$ python -q
>>> import numpy as np
>>> import numpy.linalg as la
>>> np.set_printoptions(precision=2, suppress=True, linewidth=160)
>>> sv = 3 * 0.5 ** np.arange(3)
>>> q, _ = la.qr(np.array([[-0.2, 0.0, -0.2], [-0.5, 0.5, 0.9], [-1.0, -0.1, -0.8]]))
>>> rng = np.random.default_rng(835)
>>> K = rng.normal(size=(22, 3)) * sv @ q
>>> print(K.round(2) + 0)
[[ 2.28  0.22  7.05]
 [ 2.72  1.61  0.79]
 [-0.71  0.    1.17]
 [-1.39  0.04 -3.77]
 [-0.52 -1.43 -0.69]
 [ 0.64  2.62 -1.15]
 [ 0.32  1.21 -0.88]
 [ 0.    1.35 -2.03]
 [-0.86  0.2  -0.72]
 [ 3.07  1.59  5.27]
 [ 1.36 -1.29  6.29]
 [-1.36 -2.54  0.75]
 [ 1.33  2.   -1.35]
 [-1.55 -2.09  0.43]
 [ 0.95 -0.36  3.12]
 [ 0.55  1.79 -1.07]
 [-0.01 -0.09  2.11]
 [ 0.01  0.21  2.4 ]
 [-0.02 -0.09  3.64]
 [ 3.43  1.51  1.32]
 [ 0.01  1.38 -2.15]
 [-0.33 -0.68 -0.39]]
>>> M2 = np.c_[K[:, :2] @ np.array([[0, 2], [6, 1]]), np.array([0, 0, 2, 0, 0, 0, 2, 0, 0, 1, 0, 1, 1, 1, 0, 1, 2, 0, 0, 1, 1, 0])]
>>> print(M2)
[[  1.32   4.79   0.  ]
 [  9.63   7.04   0.  ]
 [  0.01  -1.42   2.  ]
 [  0.23  -2.74   0.  ]
 [ -8.61  -2.48   0.  ]
 [ 15.71   3.9    0.  ]
 [  7.28   1.86   2.  ]
 [  8.07   1.35   0.  ]
 [  1.17  -1.52   0.  ]
 [  9.56   7.73   1.  ]
 [ -7.72   1.43   0.  ]
 [-15.23  -5.26   1.  ]
 [ 12.01   4.65   1.  ]
 [-12.54  -5.19   1.  ]
 [ -2.14   1.54   0.  ]
 [ 10.73   2.9    1.  ]
 [ -0.55  -0.11   2.  ]
 [  1.27   0.22   0.  ]
 [ -0.56  -0.13   0.  ]
 [  9.05   8.37   1.  ]
 [  8.26   1.4    1.  ]
 [ -4.08  -1.33   0.  ]]
>>> print(la.norm(la.qr(K)[0].T @ M2, axis=0) ** 2 / ((M2 ** 2).sum(axis=0) + 1e-12))
[1.   1.   0.09]
>>> labels = M2[:, 0] > np.median(M2[:, 0])
>>> f = M2[labels].mean(axis=0) - M2[~labels].mean(axis=0)
>>> print(((M2 - M2.mean(axis=0)) @ f > 0).astype(int))
[1 1 0 0 0 1 1 1 0 1 0 0 1 0 0 1 0 0 0 1 1 0]
>>> print(np.argsort(-np.abs(f).round(6), kind="stable"))
[0 1 2]
>>> J = np.loadtxt("sample8.csv", delimiter=",")
>>> print(J)
[[-1.09 -4.84  0.58]
 [ 3.09 -3.5   1.8 ]
 [ 5.    0.2   0.01]
 [ 2.05 -4.55 -0.22]
 [-2.27  0.76  4.39]
 [-0.49  2.77  4.13]
 [-3.4  -3.59  0.79]
 [-0.14 -2.59  4.28]
 [-3.19 -1.51  3.54]
 [-2.49  2.1   3.79]]
>>> D = la.norm(J[:, None] - J[None], axis=-1)
>>> print(D[9])
[7.77 8.15 8.6  9.   1.48 2.14 6.5  5.27 3.69 0.  ]
>>> print(np.flatnonzero(D[9] < D.mean() / 2))
[4 5 9]
>>> print((D + 1e9 * np.eye(10)).round(6).argmin(axis=1))
[6 3 1 1 9 9 0 8 4 4]
>>> print(la.matrix_rank(D ** 2))
5
>>> print(D[9].round(6).argsort(kind="stable")[:4])
[9 4 5 8]
>>> print(D.shape)
(10, 10)
>>> print(D[:5, :5])
[[0.   4.56 7.93 3.25 6.88]
 [4.56 0.   4.53 2.5  7.32]
 [7.93 4.53 0.   5.6  8.51]
 [3.25 2.5  5.6  0.   8.25]
 [6.88 7.32 8.51 8.25 0.  ]]
>>> print(np.unravel_index(D.round(6).argmax(), D.shape))
(np.int64(2), np.int64(6))
>>> Xs = K - K.mean(axis=0)
>>> U, sv, vt = la.svd(Xs, full_matrices=False)
>>> print(np.abs(U[:, 0]).argmax())
0
>>> print(np.searchsorted(np.cumsum(sv ** 2) / (sv ** 2).sum(), 0.9) + 1)
2
>>> print(sv)
[13.39  7.86  2.56]
>>> print(la.matrix_rank(Xs))
3
>>> print(np.round(Xs.mean(axis=0), 2) + 0)
[0. 0. 0.]
>>> print(np.abs(vt[0]).argmax())
2
>>> P = J @ la.solve(J.T @ J, J.T)
>>> print(la.matrix_rank(np.eye(10) - P))
7
>>> print(P @ J[:, 2])
[ 0.58  1.8   0.01 -0.22  4.39  4.13  0.79  4.28  3.54  3.79]
>>> print(np.diag(P))
[0.28 0.37 0.41 0.27 0.24 0.32 0.33 0.3  0.23 0.24]
>>> Xs = (J - J.mean(axis=0)) / J.std(axis=0)
>>> print(np.argwhere(np.abs(Xs) > 2))
[]
>>> c = la.lstsq(np.delete(Xs, 2, axis=1), Xs[:, 2])[0]
>>> print(np.round(1 - np.var(Xs[:, 2] - np.delete(Xs, 2, axis=1) @ c), 2))
0.57
>>> print(np.abs(c).argmax())
1
>>> print(c)
[-0.44  0.56]
>>> Xs = J - J.mean(axis=0)
>>> V = la.svd(Xs)[2][:2]
>>> M2 = Xs - Xs @ V.T @ V
>>> print(np.round(la.norm(M2) / la.norm(Xs), 2))
0.25
>>> print((Xs @ V.T).std(axis=0))
[3.18 2.49]
>>> print(la.norm(M2, axis=1).round(6).argmax())
7
>>> q, _ = la.qr(np.array([[-1.7, -0.3, -0.3, -0.5],
...     [-0.2, 0.7, 1.0, -1.5],
...     [1.4, 1.1, -0.1, 0.1],
...     [0.2, 0.9, 2.2, -1.4]]))
>>> V, _ = la.qr(np.array([[0.5, 0.4, 1.3], [0.7, 0.2, 0.2], [-2.0, -0.8, -1.1]]))
>>> sv = 3 * 0.7 ** np.arange(3)
>>> arr = q[:, :3] * sv @ V[:3]
>>> print(arr)
[[ 0.16 -1.87 -1.61]
 [ 0.4   0.26 -1.2 ]
 [-1.01  1.97 -0.4 ]
 [ 1.24  0.86 -0.66]]
>>> M2 = np.c_[arr[:, :1] @ np.array([[0]]), np.array([4, -2, 5, -3])]
>>> print(M2)
[[ 0.  4.]
 [ 0. -2.]
 [ 0.  5.]
 [ 0. -3.]]
>>> print(la.matrix_rank(np.c_[arr, M2]))
4
>>> print(la.lstsq(arr, M2[:, 0])[0])
[0. 0. 0.]
>>> print(la.norm(arr, axis=1))
[2.48 1.29 2.25 1.64]
>>> print(round(arr[3] @ arr[0], 2))
-0.34
>>> print(round(la.norm(arr, 2), 2))
3.0
>>> print(la.norm(arr, axis=0))
[1.66 2.86 2.15]
>>> print(la.norm(arr, axis=1).argmax())
0
>>> q = arr.astype(float).copy()
>>> for j in range(3):
...     q[:, j] -= q[:, :j] @ (q[:, :j].T @ q[:, j])
...     q[:, j] /= la.norm(q[:, j])
... 
>>> print(np.round(q.T @ arr, 2) + 0)
[[ 1.66 -0.69 -0.7 ]
 [ 0.    2.78  0.32]
 [ 0.    0.    2.01]]
>>> q, Rm = la.qr(arr)
>>> print(q.shape, Rm.shape)
(4, 3) (3, 3)
>>> print(np.allclose(Rm.T @ Rm, arr.T @ arr))
True
>>> print(Rm)
[[-1.66  0.69  0.7 ]
 [ 0.   -2.78 -0.32]
 [ 0.    0.    2.01]]
>>> x0 = np.array([1, 9, 7])
>>> y = arr @ x0
>>> print(la.solve(arr.T @ arr, arr.T @ y))
[1. 9. 7.]
>>> print(la.lstsq(arr, y)[0])
[1. 9. 7.]
>>> y = y + 0.02 * rng.normal(size=4)
>>> print(y)
[-27.94  -5.69  13.94   4.36]
>>> c, *_ = la.lstsq(arr, y)
>>> print(np.round(la.norm(y - arr @ c), 2))
0.02
>>> print([round(float(la.norm(la.solve(arr.T @ arr + lam * np.eye(3), arr.T @ y))), 2) for lam in (0, 1, 10, 100)])
[11.44, 9.94, 5.01, 0.86]
>>> A = np.array([[-2, 0, 0, -2], [3, 1, 2, 2], [3, 1, 0, -2], [-2, 0, -3, -1]])
>>> print((A - A.T) / 2)
[[ 0.  -1.5 -1.5  0. ]
 [ 1.5  0.   0.5  1. ]
 [ 1.5 -0.5  0.   0.5]
 [ 0.  -1.  -0.5  0. ]]
>>> print(A @ A)
[[  8   0   6   6]
 [ -1   3  -4 -10]
 [  1   1   8  -2]
 [ -3  -3   3  11]]
>>> print(np.sort(np.abs(la.eigvals(A))))
[0.89 3.1  3.1  3.26]
>>> print(np.round(np.abs(la.eigvals(A)).max(), 2))
3.26
>>> print(np.allclose(A, A.T))
False
>>> print(np.round(la.det(A), 2))
28.0
>>> U, sv, vt = la.svd(A, full_matrices=False)
>>> print(np.round(vt @ vt.T, 2) + 0)
[[1. 0. 0. 0.]
 [0. 1. 0. 0.]
 [0. 0. 1. 0.]
 [0. 0. 0. 1.]]
>>> print(round(float(np.sqrt((sv ** 2).sum())), 2), np.round(la.norm(A), 2))
7.35 7.35
>>> print(np.round(U.T @ U, 2) + 0)
[[1. 0. 0. 0.]
 [0. 1. 0. 0.]
 [0. 0. 1. 0.]
 [0. 0. 0. 1.]]
>>> print(U.shape, sv.shape, vt.shape)
(4, 4) (4,) (4, 4)
>>> print(np.allclose(U * sv @ vt, A))
True
>>> print(np.abs(U[:, 0]).round(6).argmax())
1
>>> print(sv / sv[0])
[1.   0.56 0.34 0.1 ]
>>> th = np.radians(15)
>>> Rm = np.eye(4)
>>> Rm[0, 0] = Rm[1, 1] = np.cos(th)
>>> Rm[0, 1], Rm[1, 0] = -np.sin(th), np.sin(th)
>>> print(Rm)
[[ 0.97 -0.26  0.    0.  ]
 [ 0.26  0.97  0.    0.  ]
 [ 0.    0.    1.    0.  ]
 [ 0.    0.    0.    1.  ]]
>>> M2 = A @ Rm.T
>>> print(M2)
[[-1.93 -0.52  0.   -2.  ]
 [ 2.64  1.74  2.    2.  ]
 [ 2.64  1.74  0.   -2.  ]
 [-1.93 -0.52 -3.   -1.  ]]
>>> print(la.svd(A, compute_uv=False), la.svd(M2, compute_uv=False))
[6.11 3.43 2.1  0.63] [6.11 3.43 2.1  0.63]
>>> print(np.abs(M2 - A).max(axis=0))
[0.36 0.74 0.   0.  ]
>>> print(np.allclose(A @ A.T, M2 @ M2.T))
True
